% python3 -q
>>> import numpy as np
>>> np.set_printoptions(precision=2, suppress=True, linewidth=140, sign=" ")
>>> K = np.array([[9, 7, -1, 4], [9, 2, -8, -2], [1, -9, -6, 0], [-4, -8, 5, -6]])
>>> K[2] = K[0]
>>> print(K)
[[ 9  7 -1  4]
 [ 9  2 -8 -2]
 [ 9  7 -1  4]
 [-4 -8  5 -6]]
>>> print(K[0] @ K[3])
-121
>>> print(np.round(np.linalg.norm(K[0] - K[3]), 2))
23.02
>>> print(round(float(np.linalg.norm(K, "nuc")), 2))
36.21
>>> print(np.linalg.norm(K, axis=1).argmax())
1
>>> print(np.linalg.norm(K, axis=0))
[ 16.09  12.88   9.54   8.49]
>>> print(np.linalg.norm(K, axis=1))
[ 12.12  12.37  12.12  11.87]
>>> print(round(float(np.linalg.norm(K) ** 2 / np.linalg.norm(K, 2) ** 2), 2))
1.23
>>> left, s, Vh = np.linalg.svd(K)
>>> print(s.round(2) + 0)
[ 21.9    8.88   5.43   0.  ]
>>> out = left[:, :3] @ np.diag(s[:3]) @ Vh[:3]
>>> print(round(float(np.linalg.norm(K - out) / np.linalg.norm(K)), 2))
0.0
>>> print(out)
[[ 9.  7. -1.  4.]
 [ 9.  2. -8. -2.]
 [ 9.  7. -1.  4.]
 [-4. -8.  5. -6.]]
>>> print(round(np.linalg.norm(K - out, 2), 2), np.round(s[3], 2))
0.0 0.0
>>> print(K.ravel(order="F"))
[ 9  9  9 -4  7  2  7 -8 -1 -8 -1  5  4 -2  4 -6]
>>> T = K.reshape(4, 2, -1)
>>> print(T.shape)
(4, 2, 2)
>>> print(T[:, 0])
[[ 9  7]
 [ 9  2]
 [ 9  7]
 [-4 -8]]
>>> print(np.allclose(K[:-1].T @ np.linalg.lstsq(K[:-1].T, K[-1])[0], K[-1]))
False
>>> print(K @ np.linalg.pinv(K) @ K)
[[ 9.  7. -1.  4.]
 [ 9.  2. -8. -2.]
 [ 9.  7. -1.  4.]
 [-4. -8.  5. -6.]]
>>> print(np.linalg.matrix_rank(K, rtol=0.1))
3
>>> print([round(float(x), 2) for x in np.linalg.svd(K, compute_uv=False)[:3]])
[21.9, 8.88, 5.43]
>>> W0 = np.loadtxt("test14.csv", delimiter=",")
>>> print(W0)
[[ 1.    0.    0.  ]
 [ 0.33  0.67  0.  ]
 [ 0.33  0.33  0.33]]
>>> vals, V = np.linalg.eig(W0)
>>> print(np.sort(np.linalg.eigvals(np.linalg.inv(W0))))
[ 1.   1.5  3. ]
>>> print(np.sort(np.linalg.eigvals(W0 @ W0)))
[ 0.11  0.44  1.  ]
>>> print(vals)
[ 0.33  0.67  1.  ]
>>> print(np.round(np.prod(vals), 2))
0.22
>>> print(np.sort(np.linalg.eigvals(W0.T)))
[ 0.33  0.67  1.  ]
>>> t = np.deg2rad(113)
>>> m1 = np.eye(4)
>>> m1[np.ix_([2, 3], [2, 3])] = [[np.cos(t), -np.sin(t)], [np.sin(t), np.cos(t)]]
>>> print(m1)
[[ 1.    0.    0.    0.  ]
 [ 0.    1.    0.    0.  ]
 [ 0.    0.   -0.39 -0.92]
 [ 0.    0.    0.92 -0.39]]
>>> print(np.linalg.norm(m1, axis=0))
[ 1.  1.  1.  1.]
>>> print(m1[:, 1] @ m1[:, 0])
0.0
>>> print(np.linalg.pinv(m1))
[[ 1.    0.    0.    0.  ]
 [ 0.    1.    0.    0.  ]
 [ 0.    0.   -0.39  0.92]
 [ 0.    0.   -0.92 -0.39]]
>>> r0 = np.array([-2, -2])
>>> print(np.polyval(r0, m1[3]))
[-2.   -2.   -3.84 -1.22]
>>> print(np.cross(m1[3, :3], m1[1, :3]))
[-0.92  0.    0.  ]
>>> J = np.loadtxt("run3.csv", delimiter=",")
>>> print(J)
[[ -9.15   8.99   8.77   9.84  -7.86]
 [-14.62   3.89  -9.06   9.39   0.85]
 [ -4.56  -8.33  -9.37   7.2   13.04]
 [ -2.86   5.9   -2.51  -7.47  17.17]
 [  3.51  -5.58  -5.6   -5.2   17.27]
 [ -9.72  -9.11   6.88  10.78   7.67]
 [ -0.64  -6.26  -0.66  -2.77  18.77]
 [ 13.62   4.64   5.1   -5.5   11.7 ]
 [-11.35  -5.25 -15.15   2.78   2.53]
 [-12.06   5.73  12.49   4.12  -6.97]
 [ -4.42  15.06  -4.51 -10.94  -3.72]
 [-13.68  -3.05  -5.33  12.7    3.73]
 [-14.73   5.36  -6.88 -10.17   1.88]
 [  9.66   4.52  12.86  -9.09   6.19]
 [ 10.42  15.39  -6.96  -2.06   1.33]
 [ -5.35  -5.51  -8.53  16.03  -3.33]
 [ -3.37 -10.85   1.42   2.9  -16.14]
 [  7.15   2.3   -2.85  -8.17  16.39]]
>>> out = np.c_[J[:, :1] @ np.array([[-1]]), np.array([-9, 2, 2, -1, 1, 3, -4, 6, 2, 8, 5, 9, 2, 8, -1, -9, 4, 3])]
>>> print(out)
[[  9.15  -9.  ]
 [ 14.62   2.  ]
 [  4.56   2.  ]
 [  2.86  -1.  ]
 [ -3.51   1.  ]
 [  9.72   3.  ]
 [  0.64  -4.  ]
 [-13.62   6.  ]
 [ 11.35   2.  ]
 [ 12.06   8.  ]
 [  4.42   5.  ]
 [ 13.68   9.  ]
 [ 14.73   2.  ]
 [ -9.66   8.  ]
 [-10.42  -1.  ]
 [  5.35  -9.  ]
 [  3.37   4.  ]
 [ -7.15   3.  ]]
>>> print(np.linalg.matrix_rank(np.c_[J, out]))
6
>>> print(np.linalg.norm(np.linalg.qr(J)[0].T @ out, axis=0) ** 2 / ((out ** 2).sum(axis=0) + 1e-12))
[ 1.    0.17]
>>> print(np.linalg.matrix_rank(out))
2
>>> print(np.round(np.linalg.lstsq(J, out[:, 0])[0], 2) + 0)
[-1.  0.  0.  0.  0.]
